$ ipython --no-banner

In [1]: import numpy as np

In [2]: np.set_printoptions(suppress=True, linewidth=160)

In [3]: def tidy(a):
   ...:     return np.round(a, 2) + 0
   ...: 

In [4]: rng = np.random.default_rng(965009)

In [5]: z = rng.integers(0, 2, 4)

In [6]: arr = np.triu((z[:, None] == z) & (rng.random((4, 4)) < 0.8), 1).astype(int)

In [7]: arr += arr.T

In [8]: arr
Out[8]: 
array([[0, 0, 0, 1],
       [0, 0, 0, 0],
       [0, 0, 0, 0],
       [1, 0, 0, 0]])

In [9]: # columns 1 and 2 are equal

In [10]: tidy(np.linalg.norm(arr, axis=0))
Out[10]: array([1., 0., 0., 1.])

In [11]: tidy(np.linalg.pinv(arr))
Out[11]: 
array([[0., 0., 0., 1.],
       [0., 0., 0., 0.],
       [0., 0., 0., 0.],
       [1., 0., 0., 0.]])

In [12]: vals, V = np.linalg.eigh(arr)

In [13]: tidy(np.linalg.eigvalsh(arr + 4 * np.eye(4)))
Out[13]: array([3., 4., 4., 5.])

In [14]: (vals > 1e-8).sum(), (vals < -1e-8).sum()
Out[14]: (np.int64(1), np.int64(1))

In [15]: np.abs(V[:, -1]).round(6).argmax()
Out[15]: np.int64(0)

In [16]: tidy(V @ np.diag(vals) @ V.T)
Out[16]: 
array([[0., 0., 0., 1.],
       [0., 0., 0., 0.],
       [0., 0., 0., 0.],
       [1., 0., 0., 0.]])

In [17]: tidy(np.abs(V[:, -1]))
Out[17]: array([0.71, 0.  , 0.  , 0.71])

In [18]: E = rng.normal(size=(25, 3)) + 20 * np.array([3, 1, 2])

In [19]: tidy(E)
Out[19]: 
array([[60.55, 21.27, 39.85],
       [61.07, 19.6 , 39.36],
       [58.78, 22.07, 39.33],
       [59.56, 20.99, 39.16],
       [60.49, 20.58, 39.5 ],
       [60.09, 18.41, 40.51],
       [60.77, 18.66, 41.94],
       [60.24, 20.12, 38.19],
       [61.17, 19.53, 39.16],
       [59.71, 19.02, 39.83],
       [60.89, 19.39, 41.55],
       [58.43, 18.29, 41.1 ],
       [60.5 , 21.03, 40.47],
       [59.9 , 21.29, 37.01],
       [57.79, 20.18, 39.45],
       [59.21, 19.76, 41.25],
       [60.33, 18.4 , 38.77],
       [60.52, 21.38, 39.95],
       [59.4 , 20.63, 40.42],
       [60.47, 18.38, 40.6 ],
       [57.96, 20.53, 40.25],
       [58.69, 20.92, 40.07],
       [59.74, 18.69, 39.67],
       [59.72, 19.22, 40.73],
       [61.44, 20.76, 36.93]])

In [20]: Xs = E - E.mean(axis=0)

In [21]: V = np.linalg.svd(Xs)[2][:1]

In [22]: M2 = Xs - Xs @ V.T @ V

In [23]: tidy(np.diag(V.T @ V))
Out[23]: array([0.01, 0.38, 0.61])

In [24]: np.linalg.norm(M2, axis=1).round(6).argmax()
Out[24]: np.int64(14)

In [25]: tidy(np.cov(Xs @ V.T, rowvar=False))
Out[25]: np.float64(1.95)

In [26]: tidy((Xs @ V.T).std(axis=0))
Out[26]: array([1.37])

In [27]: tidy(np.linalg.norm(E, "nuc"))
Out[27]: np.float64(385.07)

In [28]: tidy(np.linalg.norm(E[16], 1)), tidy(np.linalg.norm(E[16], np.inf))
Out[28]: (np.float64(117.5), np.float64(60.33))

In [29]: Xs = (E - E.mean(axis=0)) / E.std(axis=0)

In [30]: np.argwhere(np.abs(Xs) > 2)
Out[30]: 
array([[13,  2],
       [14,  0],
       [20,  0],
       [24,  2]])

In [31]: coef = np.linalg.lstsq(np.delete(Xs, 1, axis=1), Xs[:, 1])[0]

In [32]: tidy(coef)
Out[32]: array([-0.2 , -0.44])

In [33]: np.argsort(-np.linalg.norm(E, axis=0).round(6), kind="stable")[:3]
Out[33]: array([0, 2, 1])

In [34]: tidy(np.abs(np.linalg.svd(E)[2][-1]))
Out[34]: array([0.54, 0.71, 0.45])

In [35]: [round(float(x), 2) for x in np.linalg.svd(E, compute_uv=False)[:3]]
Out[35]: [373.2, 6.78, 5.09]

In [36]: np.linalg.cond(E) > 100
Out[36]: np.False_

In [37]: np.linalg.matrix_rank(E, rtol=0.1)
Out[37]: np.int64(1)
